$ python3 -q
>>> import numpy as np
>>> np.set_printoptions(precision=3, suppress=True, linewidth=200)
>>> X = np.load("m.npy")
>>> X
array([[ 0.589, -0.231,  0.27 ,  0.963],
       [-0.231,  2.025, -1.488, -1.726],
       [ 0.27 , -1.488, -1.217, -0.051],
       [ 0.963, -1.726, -0.051,  1.603]])
>>> rk = np.linalg.matrix_rank(X)
>>> rk
np.int64(3)
>>> ns = np.linalg.svd(X)[2][rk:].T
>>> ns.shape
(4, 1)
>>> ns[:, 0] / ns[np.abs(ns[:, 0]).round(6).argmax(), 0]
array([ 1. , -0.2,  0.5, -0.8])
>>> [int(np.linalg.matrix_rank(X[:, :j + 1])) for j in range(4)]
[1, 2, 3, 3]
>>> [int(np.linalg.matrix_rank(X[:i])) for i in range(1, len(X) + 1)]
[1, 2, 3, 3]
>>> np.linalg.matrix_rank(X.T @ X), np.linalg.matrix_rank(X @ X.T)
(np.int64(3), np.int64(3))
>>> np.allclose(X @ ns, 0)
True
>>> np.linalg.matrix_rank(X, rtol=0.1)
np.int64(3)
>>> left, sv, VT = np.linalg.svd(X)
>>> evecs = VT[:(sv > 1e-8).sum()]
>>> rng = np.random.default_rng(448428)
>>> x = X[1] + -2 * X[3] + rng.integers(2) * np.eye(4)[0]
>>> x
array([-2.157,  5.477, -1.387, -4.932])
>>> evecs.T @ evecs
array([[ 0.482,  0.104, -0.259,  0.415],
       [ 0.104,  0.979,  0.052, -0.083],
       [-0.259,  0.052,  0.87 ,  0.207],
       [ 0.415, -0.083,  0.207,  0.668]])
>>> np.linalg.matrix_rank(np.vstack([X, x]))
np.int64(3)
>>> X - X[0]
array([[ 0.   ,  0.   ,  0.   ,  0.   ],
       [-0.82 ,  2.257, -1.759, -2.689],
       [-0.319, -1.257, -1.487, -1.014],
       [ 0.374, -1.494, -0.321,  0.64 ]])
>>> round(float(np.abs(X).max()), 3)
2.025
>>> X.sum(axis=0)
array([ 1.591, -1.421, -2.486,  0.789])
>>> np.diff(X, axis=0)
array([[-0.82 ,  2.257, -1.759, -2.689],
       [ 0.502, -3.513,  0.271,  1.675],
       [ 0.693, -0.237,  1.166,  1.654]])
>>> F = np.load("arr.npy")
>>> F
array([[-0.02 ,  0.004,  0.03 ,  1.002,  0.013, -0.035,  1.986,  0.988,  1.038],
       [-0.029,  0.012, -0.029,  1.027, -0.023, -0.013,  2.01 ,  1.016,  1.005],
       [ 0.036,  0.01 , -0.012,  1.007, -0.017, -0.005,  1.998,  0.996,  1.018],
       [ 0.002,  0.016,  0.016,  1.   , -0.005, -0.001,  1.984,  1.007,  0.983],
       [-0.004,  0.013,  0.018,  0.98 ,  0.009, -0.012,  1.998,  1.   ,  0.973],
       [-0.012, -0.035, -0.011,  1.003,  0.023,  0.032,  1.996,  0.993,  0.994],
       [ 0.   , -0.034, -0.03 ,  1.024, -0.026,  0.004,  1.954,  0.978,  1.026],
       [-0.014,  0.033, -0.029,  0.979, -0.021, -0.018,  2.028,  0.992,  0.99 ],
       [ 0.04 , -0.001, -0.034,  0.959,  0.006, -0.001,  1.967,  0.965,  1.009],
       [ 2.015,  1.992,  1.023,  1.997,  1.972,  1.982,  1.993,  1.992,  1.984],
       [ 1.962,  1.983,  1.016,  1.997,  2.   ,  1.958,  2.013,  1.993,  2.001],
       [ 2.016,  2.004,  0.999,  1.98 ,  2.03 ,  2.001,  2.006,  1.989,  1.997],
       [ 2.015,  2.035,  0.985,  2.037,  2.003,  2.018,  1.99 ,  2.004,  2.015],
       [ 1.999,  1.999,  0.967,  2.009,  2.   ,  2.009,  1.976,  1.998,  2.023],
       [ 2.001,  2.015,  1.014,  1.999,  2.02 ,  1.977,  1.97 ,  2.012,  2.01 ],
       [ 1.967,  1.981,  0.984,  1.997,  1.953,  1.989,  1.952,  2.025,  2.017],
       [ 2.003,  2.031,  0.982,  2.025,  2.009,  1.996,  1.951,  1.997,  1.971],
       [ 2.002,  1.985,  1.001,  2.001,  1.992,  2.004,  1.994,  2.023,  1.997],
       [ 0.986,  0.981, -0.008,  2.014,  1.994,  0.006,  2.008,  1.022,  2.037],
       [ 0.992,  1.023,  0.015,  2.031,  1.993, -0.031,  2.019,  1.019,  1.958],
       [ 1.016,  1.008,  0.013,  2.008,  1.962, -0.041,  2.008,  0.975,  2.02 ],
       [ 0.998,  0.969, -0.004,  2.009,  2.007, -0.005,  1.994,  1.008,  2.009],
       [ 1.007,  1.039, -0.012,  1.988,  2.007,  0.011,  2.016,  1.005,  2.005],
       [ 0.99 ,  0.997, -0.028,  1.998,  1.984, -0.002,  1.985,  0.988,  2.026],
       [ 1.021,  0.967,  0.003,  2.025,  2.027,  0.013,  2.038,  1.013,  2.033],
       [ 1.009,  1.019,  0.021,  1.999,  1.993, -0.059,  2.006,  0.994,  1.99 ],
       [ 1.011,  0.975,  0.012,  2.012,  2.004, -0.018,  1.992,  0.994,  1.986]])
>>> np.unravel_index(np.abs(F).argmax(), F.shape)
(np.int64(24), np.int64(6))
>>> np.linalg.svd(F, compute_uv=False)
array([21.827,  6.262,  3.89 ,  0.146,  0.11 ,  0.1  ,  0.095,  0.078,  0.045])
>>> F.mean(axis=0)
array([1.   , 1.001, 0.33 , 1.671, 1.33 , 0.658, 1.994, 1.333, 1.671])
>>> np.abs(F).max()
np.float64(2.038)
>>> np.count_nonzero(F)
np.int64(242)
